$ python -q
>>> import numpy as np
>>> np.set_printoptions(suppress=True, linewidth=160)
>>> m1 = np.load("w.npy")
>>> print(m1)
[[ 0  0  3  0  0  0  0]
 [-5  0  0  0  0  0  0]
 [ 0  0  0  0  0  9  0]
 [ 0  0  0  0  0  0 -9]
 [ 0  0  0  0 -5  0  0]
 [ 0  8  0  0  0  0  0]
 [ 0  0  0 -2  0  0  0]]
>>> rng = np.random.default_rng(23)
>>> idx = rng.permutation(7)
>>> print(idx)
[2 5 3 6 0 1 4]
>>> out = m1[idx][:, idx]
>>> print(np.round(np.sort(np.abs(np.linalg.eigvals(out))), 4))
[4.2426 4.2426 5.     5.7327 5.7327 5.7327 5.7327]
>>> print(round(np.linalg.det(out), 4), round(np.linalg.det(m1[idx]), 4))
97200.0 -97200.0
>>> print(np.diag(out))
[ 0  0  0  0  0  0 -5]
>>> print(out)
[[ 0  9  0  0  0  0  0]
 [ 0  0  0  0  0  8  0]
 [ 0  0  0 -9  0  0  0]
 [ 0  0 -2  0  0  0  0]
 [ 3  0  0  0  0  0  0]
 [ 0  0  0  0 -5  0  0]
 [ 0  0  0  0  0  0 -5]]
>>> print(np.trace(out))
-5
>>> print(np.allclose(out, m1))
False
>>> W0 = np.array([[0.2, 0.5, -1.3, -0.1, -1.0, -1.0, 1.4],
...     [0.3, 0.2, -2.3, 1.7, -1.4, -0.7, 0.8],
...     [-0.5, 1.3, -0.1, -0.8, 0.2, 2.2, 1.1],
...     [0.4, -0.9, -0.5, 0.3, -0.9, 1.7, -0.7],
...     [0.6, -0.1, -0.1, -0.4, 0.2, 0.1, 1.1],
...     [0.4, 0.9, -1.3, -2.2, 0.5, 0.1, -0.7],
...     [1.4, 0.0, -0.7, 1.9, 0.5, 0.7, -0.6],
...     [-0.7, 0.9, 0.7, 0.0, -1.6, -0.4, 1.7],
...     [2.2, 0.2, -0.5, -1.1, -1.2, -0.5, 0.2],
...     [-0.5, -1.4, 0.2, 0.6, 0.4, -0.7, 1.2],
...     [-1.3, 0.7, 1.2, 1.1, -0.1, 0.7, -0.2]])
>>> W0[:, 0] *= 3
>>> print(W0.round(4))
[[ 0.6  0.5 -1.3 -0.1 -1.  -1.   1.4]
 [ 0.9  0.2 -2.3  1.7 -1.4 -0.7  0.8]
 [-1.5  1.3 -0.1 -0.8  0.2  2.2  1.1]
 [ 1.2 -0.9 -0.5  0.3 -0.9  1.7 -0.7]
 [ 1.8 -0.1 -0.1 -0.4  0.2  0.1  1.1]
 [ 1.2  0.9 -1.3 -2.2  0.5  0.1 -0.7]
 [ 4.2  0.  -0.7  1.9  0.5  0.7 -0.6]
 [-2.1  0.9  0.7  0.  -1.6 -0.4  1.7]
 [ 6.6  0.2 -0.5 -1.1 -1.2 -0.5  0.2]
 [-1.5 -1.4  0.2  0.6  0.4 -0.7  1.2]
 [-3.9  0.7  1.2  1.1 -0.1  0.7 -0.2]]
>>> q, R = np.linalg.qr(W0)
>>> print(np.round(np.abs(np.diag(R)), 4))
[9.6234 2.612  2.8224 3.5527 2.6306 3.0934 2.6444]
>>> print(np.round(q @ R, 4) + 0)
[[ 0.6  0.5 -1.3 -0.1 -1.  -1.   1.4]
 [ 0.9  0.2 -2.3  1.7 -1.4 -0.7  0.8]
 [-1.5  1.3 -0.1 -0.8  0.2  2.2  1.1]
 [ 1.2 -0.9 -0.5  0.3 -0.9  1.7 -0.7]
 [ 1.8 -0.1 -0.1 -0.4  0.2  0.1  1.1]
 [ 1.2  0.9 -1.3 -2.2  0.5  0.1 -0.7]
 [ 4.2  0.  -0.7  1.9  0.5  0.7 -0.6]
 [-2.1  0.9  0.7  0.  -1.6 -0.4  1.7]
 [ 6.6  0.2 -0.5 -1.1 -1.2 -0.5  0.2]
 [-1.5 -1.4  0.2  0.6  0.4 -0.7  1.2]
 [-3.9  0.7  1.2  1.1 -0.1  0.7 -0.2]]
>>> print(round(float(abs(R[0, 0])), 4), round(float(np.linalg.norm(W0[:, 0])), 4))
9.6234 9.6234
>>> print(round(np.trace(q @ q.T), 4))
7.0
>>> print(q.shape, R.shape)
(11, 7) (7, 7)
>>> print(np.round(q.T @ q, 4) + 0)
[[1. 0. 0. 0. 0. 0. 0.]
 [0. 1. 0. 0. 0. 0. 0.]
 [0. 0. 1. 0. 0. 0. 0.]
 [0. 0. 0. 1. 0. 0. 0.]
 [0. 0. 0. 0. 1. 0. 0.]
 [0. 0. 0. 0. 0. 1. 0.]
 [0. 0. 0. 0. 0. 0. 1.]]
